$ ipython --no-banner

In [1]: import numpy as np

In [2]: np.set_printoptions(suppress=True, linewidth=100)

In [3]: def tidy(a):
   ...:     return np.round(a, 2) + 0
   ...: 

In [4]: other = np.array([[4, -9], [-7, 7]])

In [5]: E = other - other.T

In [6]: print(E)
[[ 0 -2]
 [ 2  0]]

In [7]: x = np.array([2, 1])

In [8]: print(tidy(np.linalg.det(E)))
4.0

In [9]: print(tidy(np.linalg.svd(E, compute_uv=False)))
[2. 2.]

In [10]: q = np.linalg.solve(np.eye(2) - E, np.eye(2) + E)

In [11]: print(tidy(q @ q.T))
[[1. 0.]
 [0. 1.]]

In [12]: J = np.load("x.npy")

In [13]: print(J)
[[-9 -8]
 [-3 -2]
 [ 1  2]]

In [14]: t3 = np.stack([J, 2 * J, J[::-1]])

In [15]: print(tidy(np.linalg.norm(t3, axis=(1, 2))))
[12.77 25.53 12.77]

In [16]: print((t3 @ J.T).shape)
(3, 3, 3)

In [17]: print(np.linalg.matrix_rank(t3.reshape(3, -1)))
2

In [18]: mat = np.array([[0, 0, 0],
    ...:     [0, 0, 0],
    ...:     [1, 2, 0],
    ...:     [0, 2, 1],
    ...:     [1, 2, 1],
    ...:     [1, 2, 0],
    ...:     [0, 0, 0],
    ...:     [0, 0, 0],
    ...:     [0, 0, 0],
    ...:     [0, 0, 0],
    ...:     [0, 0, 1],
    ...:     [0, 0, 1],
    ...:     [1, 2, 0],
    ...:     [1, 2, 0],
    ...:     [0, 0, 1],
    ...:     [0, 0, 0],
    ...:     [1, 2, 0],
    ...:     [0, 2, 1],
    ...:     [0, 0, 1],
    ...:     [0, 0, 0],
    ...:     [0, 0, 0]])

In [19]: dist = np.linalg.norm(mat[:, None] - mat[None], axis=-1)

In [20]: print(dist.mean(axis=1).argmax())
4

In [21]: print(dist[4].round(6).argsort(kind="stable")[:4])
[4 2 3 5]

In [22]: print((dist + 1e9 * np.eye(21)).round(6).argmin(axis=1))
[ 1  0  5 17  2  2  0  0  0  0 11 10  2  2 10  0  2  3 10  0  0]

In [23]: print(dist.shape)
(21, 21)

In [24]: print(np.unravel_index(dist.round(6).argmax(), dist.shape))
(np.int64(0), np.int64(4))

In [25]: Ac = (mat - mat.mean(axis=0)) / mat.std(axis=0)

In [26]: print(tidy(Ac.std(axis=0)))
[1. 1. 1.]

In [27]: print(np.argwhere(np.abs(Ac) > 2))
[]

In [28]: coef = np.linalg.lstsq(np.delete(Ac, 0, axis=1), Ac[:, 0])[0]

In [29]: print(tidy(coef))
[ 0.83 -0.28]

In [30]: print(tidy(1 - np.var(Ac[:, 0] - np.delete(Ac, 0, axis=1) @ coef)))
0.73

In [31]: arr = np.load("run15.npy")

In [32]: print(arr)
[[0.15 0.15]
 [0.1  0.1 ]]

In [33]: r = np.linalg.matrix_rank(arr)

In [34]: print(r)
1

In [35]: null = np.linalg.svd(arr)[2][r:].T

In [36]: print(tidy(null[:, 0] / null[np.abs(null[:, 0]).round(6).argmax(), 0]))
[ 1. -1.]

In [37]: print([int(np.linalg.matrix_rank(arr[:, :j + 1])) for j in range(2)])
[1, 1]

In [38]: print(tidy(null @ null.T))
[[ 0.5 -0.5]
 [-0.5  0.5]]

In [39]: print(null.shape)
(2, 1)

In [40]: print(np.allclose(arr @ null, 0))
True
